$ python -q
>>> import numpy as np
>>> np.set_printoptions(precision=2, suppress=True, linewidth=120)
>>> X = np.loadtxt("out0.csv", delimiter=",")
>>> X
array([[ 9.6 , -2.67, -0.87, -0.02],
       [-3.02,  7.47, -2.22,  5.49],
       [ 6.64,  5.23, -4.06,  3.47],
       [-0.78, -2.27,  1.44,  9.6 ],
       [-4.05,  1.07,  9.07,  0.44],
       [-2.48, -7.33, -5.78,  2.61],
       [-6.87, -2.7 ,  5.41, -4.03],
       [-1.78, -2.37,  8.24, -4.83],
       [-7.98,  0.97,  3.87,  4.53],
       [-1.89,  2.46,  2.62, -9.14],
       [ 1.86,  6.31,  3.63, -6.6 ],
       [-5.55,  2.09, -1.55,  7.9 ],
       [ 5.84,  7.16, -3.01, -2.36],
       [-0.93,  7.03,  0.76, -7.01],
       [ 2.29,  4.4 ,  1.25,  8.59],
       [-5.44, -2.09,  7.89,  1.94],
       [-4.82, -6.85,  0.61,  5.43],
       [ 2.12, -0.02, -9.7 , -1.21],
       [ 2.68,  5.14,  4.37, -6.88],
       [ 0.39,  5.86, -5.91, -5.53],
       [ 9.48,  1.04,  2.59, -1.53],
       [-1.52, -3.93,  7.22,  5.48],
       [-1.68,  1.1 , -7.15,  6.69],
       [-4.76, -6.96, -4.14,  3.43],
       [ 1.71,  8.75, -0.4 , -4.52],
       [ 0.36,  8.35, -5.16, -1.86],
       [-2.04, -0.2 , -9.41, -2.7 ],
       [-9.11,  1.13,  0.53, -3.94],
       [ 2.07,  9.77,  0.2 ,  0.41],
       [-1.31, -3.74,  8.3 ,  3.93],
       [ 0.65, -1.45, -7.55, -6.36],
       [ 2.73,  8.95,  1.39, -3.24],
       [ 0.92, -8.71,  2.56, -4.1 ],
       [-5.35, -3.24,  7.62, -1.66],
       [-2.93, -4.81,  6.81, -4.69],
       [-2.78, -5.96,  6.58,  3.66],
       [-5.93, -1.5 , -5.55,  5.64]])
>>> Xs = X - X.mean(axis=1)
Traceback (most recent call last):
  File "<python-input-4>", line 1, in <module>
    Xs = X - X.mean(axis=1)
         ~~^~~~~~~~~~~~~~~~
ValueError: operands could not be broadcast together with shapes (37,4) (37,) 
>>> Xs = X - X.mean(axis=0)
>>> Uu, sigma, Vt = np.linalg.svd(Xs, full_matrices=False)
>>> np.abs(Vt[-1])
array([0.88, 0.44, 0.12, 0.1 ])
>>> Vt[0] * np.sign(Vt[0, np.abs(Vt[0]).argmax()])
array([ 0.44,  0.66, -0.48, -0.37])
>>> np.abs(Vt[0]).argmax()
np.int64(1)
>>> np.linalg.matrix_rank(Xs)
np.int64(4)
>>> sigma ** 2 / (sigma ** 2).sum()
array([0.4 , 0.29, 0.17, 0.14])
>>> q, Rm = np.linalg.qr(X)
>>> np.round(q.T @ q, 2) + 0
array([[1., 0., 0., 0.],
       [0., 1., 0., 0.],
       [0., 0., 1., 0.],
       [0., 0., 0., 1.]])
>>> q @ Rm
array([[ 9.6 , -2.67, -0.87, -0.02],
       [-3.02,  7.47, -2.22,  5.49],
       [ 6.64,  5.23, -4.06,  3.47],
       [-0.78, -2.27,  1.44,  9.6 ],
       [-4.05,  1.07,  9.07,  0.44],
       [-2.48, -7.33, -5.78,  2.61],
       [-6.87, -2.7 ,  5.41, -4.03],
       [-1.78, -2.37,  8.24, -4.83],
       [-7.98,  0.97,  3.87,  4.53],
       [-1.89,  2.46,  2.62, -9.14],
       [ 1.86,  6.31,  3.63, -6.6 ],
       [-5.55,  2.09, -1.55,  7.9 ],
       [ 5.84,  7.16, -3.01, -2.36],
       [-0.93,  7.03,  0.76, -7.01],
       [ 2.29,  4.4 ,  1.25,  8.59],
       [-5.44, -2.09,  7.89,  1.94],
       [-4.82, -6.85,  0.61,  5.43],
       [ 2.12, -0.02, -9.7 , -1.21],
       [ 2.68,  5.14,  4.37, -6.88],
       [ 0.39,  5.86, -5.91, -5.53],
       [ 9.48,  1.04,  2.59, -1.53],
       [-1.52, -3.93,  7.22,  5.48],
       [-1.68,  1.1 , -7.15,  6.69],
       [-4.76, -6.96, -4.14,  3.43],
       [ 1.71,  8.75, -0.4 , -4.52],
       [ 0.36,  8.35, -5.16, -1.86],
       [-2.04, -0.2 , -9.41, -2.7 ],
       [-9.11,  1.13,  0.53, -3.94],
       [ 2.07,  9.77,  0.2 ,  0.41],
       [-1.31, -3.74,  8.3 ,  3.93],
       [ 0.65, -1.45, -7.55, -6.36],
       [ 2.73,  8.95,  1.39, -3.24],
       [ 0.92, -8.71,  2.56, -4.1 ],
       [-5.35, -3.24,  7.62, -1.66],
       [-2.93, -4.81,  6.81, -4.69],
       [-2.78, -5.96,  6.58,  3.66],
       [-5.93, -1.5 , -5.55,  5.64]])
>>> np.round(abs(Rm[0, 0]), 2), round(np.linalg.norm(X[:, 0]), 2)
(np.float64(26.98), np.float64(26.98))
>>> print(np.allclose(Rm.T @ Rm, X.T @ X))
True
>>> Rm
array([[-26.98, -10.05,   7.23,   5.75],
       [  0.  , -29.97,   4.23,   5.92],
       [  0.  ,   0.  ,  31.34,  -4.04],
       [  0.  ,   0.  ,   0.  , -28.92]])
>>> np.abs(np.diag(Rm))
array([26.98, 29.97, 31.34, 28.92])
>>> q.shape, Rm.shape
((37, 4), (4, 4))
>>> x0 = np.array([-2, 2, 0, -2])
>>> target = X @ x0
>>> beta, lr = np.zeros(4), 1 / np.linalg.norm(X, 2) ** 2
>>> for i in range(30):
...     beta -= lr * X.T @ (X @ beta - target)
...     if i % 5 == 0: print(i, round(np.linalg.norm(X @ beta - target), 2))
... 
0 44.04
5 4.07
10 0.4
15 0.04
20 0.0
25 0.0
>>> beta.round(2) + 0
array([-2.,  2.,  0., -2.])
>>> round(np.linalg.cond(X), 2)
np.float64(1.64)
>>> x0 = np.array([-1, 0, 0, 1])
>>> target = X @ x0
>>> print(np.round(np.linalg.solve(X.T @ X, X.T @ target), 2) + 0)
[-1.  0.  0.  1.]
>>> rng = np.random.default_rng(5272)
>>> target = target + 0.3 * rng.normal(size=37)
>>> target
array([ -9.72,   8.66,  -3.07,  10.84,   4.46,   4.67,   2.29,  -2.83,  12.47,  -7.41,  -8.17,  13.83,  -8.29,  -6.15,
         6.21,   7.56,   9.71,  -2.96,  -9.57,  -6.21, -10.87,   6.55,   8.46,   8.23,  -6.45,  -2.18,  -0.61,   5.26,
        -1.78,   5.56,  -7.26,  -5.79,  -4.99,   4.03,  -1.21,   5.91,  11.87])
>>> beta, *_ = np.linalg.lstsq(X, target)
>>> np.round(X.T @ (target - X @ beta), 2) + 0
array([0., 0., 0., 0.])
>>> basis = X[[11, 0]].astype(float)
>>> for _ in range(5):
...     lab = np.linalg.norm(X[:, None] - basis, axis=-1).argmin(axis=1)
...     basis = np.array([X[lab == j].mean(axis=0) for j in range(2)])
... 
>>> lab
array([1, 1, 1, 0, 0, 0, 0, 0, 0, 1, 1, 0, 1, 1, 0, 0, 0, 1, 1, 1, 1, 0, 0, 0, 1, 1, 1, 0, 1, 0, 1, 1, 0, 0, 0, 0, 0])
>>> print(basis)
[[-3.6  -2.59  2.66  2.33]
 [ 2.25  4.66 -1.93 -2.92]]
>>> basis[1] - basis[0]
array([ 5.85,  7.24, -4.59, -5.25])
>>> arr = np.loadtxt("case4.csv", delimiter=",")
>>> arr
array([[-7.81,  2.12, -1.99,  6.11,  7.3 , 13.49,  0.18],
       [-4.59,  1.38, -0.89,  5.08,  6.91, 11.52, -1.51],
       [-2.53,  0.5 , -1.71,  2.1 ,  2.1 ,  6.87,  1.31],
       [-0.91,  0.3 , -0.17,  1.39,  2.01,  3.39, -0.59],
       [-1.51,  0.29, -1.6 ,  2.59,  3.22,  9.03,  0.4 ],
       [-3.98,  1.12, -1.39,  4.27,  5.51, 10.93, -0.38],
       [-5.62,  1.89,  0.91,  4.21,  6.  ,  4.37, -2.69],
       [-6.93,  1.79, -1.77,  4.68,  5.31, 10.11,  0.77],
       [-6.2 ,  1.92, -0.5 ,  5.42,  7.23, 10.02, -1.69],
       [-6.52,  1.88, -1.19,  6.  ,  7.84, 12.78, -1.23],
       [-3.4 ,  1.1 , -0.02,  3.1 ,  4.29,  5.28, -1.35],
       [-6.61,  1.79, -1.1 ,  4.12,  4.72,  7.27,  0.31],
       [-4.11,  0.99, -1.31,  2.4 ,  2.37,  5.35,  1.09],
       [-2.41,  0.97,  0.13,  3.58,  5.38,  7.39, -2.29],
       [-6.21,  1.87, -0.49,  5.42,  7.21,  9.99, -1.72],
       [-4.71,  0.95, -2.73,  3.61,  3.57, 10.99,  2.08],
       [-6.6 ,  1.49, -3.  ,  4.5 ,  4.49, 12.3 ,  2.37],
       [-5.6 ,  1.87,  0.92,  4.19,  6.01,  4.42, -2.7 ],
       [ 0.02, -0.01,  0.02,  0.  ,  0.  , -0.01,  0.02],
       [-1.46,  0.64,  0.31,  2.2 ,  3.42,  3.98, -1.74],
       [-2.53,  0.79,  0.18,  1.7 ,  2.31,  1.9 , -0.77],
       [-6.57,  1.53, -3.01,  4.5 ,  4.48, 12.34,  2.4 ],
       [-5.89,  1.88,  0.19,  4.81,  6.61,  7.22, -2.23],
       [-2.79,  0.51, -2.39,  2.73,  2.67,  9.71,  1.82],
       [-2.09,  0.58, -1.12,  3.42,  4.63,  9.57, -0.67],
       [-5.73,  1.51, -0.9 ,  2.71,  2.69,  3.91,  0.89],
       [-3.42,  1.11,  0.  ,  3.09,  4.31,  5.31, -1.38],
       [-8.41,  2.4 , -1.5 ,  6.92,  8.71, 14.12, -0.85],
       [-1.49,  0.57,  0.3 ,  2.17,  3.41,  3.99, -1.7 ],
       [-5.9 ,  1.57, -1.69,  5.19,  6.39, 12.19, -0.1 ],
       [-6.5 ,  1.86, -1.19,  6.05,  7.8 , 12.79, -1.16],
       [-1.79,  0.91,  1.51,  2.4 ,  4.21,  1.8 , -3.3 ],
       [-8.09,  2.39, -0.81,  6.31,  8.1 , 11.28, -1.4 ],
       [-6.2 ,  1.88, -0.51,  5.39,  7.21, 10.01, -1.71],
       [-5.6 ,  1.61, -1.01,  4.61,  5.81,  9.38, -0.62],
       [-1.87,  0.49, -0.3 ,  0.85,  0.87,  1.31,  0.28],
       [-4.3 ,  1.4 , -0.17,  4.46,  6.31,  8.7 , -1.99],
       [-0.01, -0.01,  0.02, -0.03,  0.01,  0.04, -0.01]])
>>> C2 = np.cov(arr, rowvar=False)
>>> print(arr.std(axis=0))
[2.31 0.65 1.06 1.72 2.25 3.98 1.44]
>>> print(np.median(arr, axis=0))
[-4.65  1.39 -0.85  4.16  4.67  8.86 -0.72]
>>> np.argwhere(np.triu(np.abs(np.corrcoef(arr.T)) > 0.8, 1))
array([[0, 1],
       [0, 3],
       [0, 4],
       [1, 3],
       [1, 4],
       [2, 6],
       [3, 4],
       [3, 5]])
>>> np.argsort(-arr.std(axis=0).round(6), kind="stable")
array([5, 0, 4, 3, 6, 2, 1])
>>> C2.shape
(7, 7)
>>> print(round(float(np.corrcoef(arr[:, 6], arr[:, 1])[0, 1]), 2))
-0.24
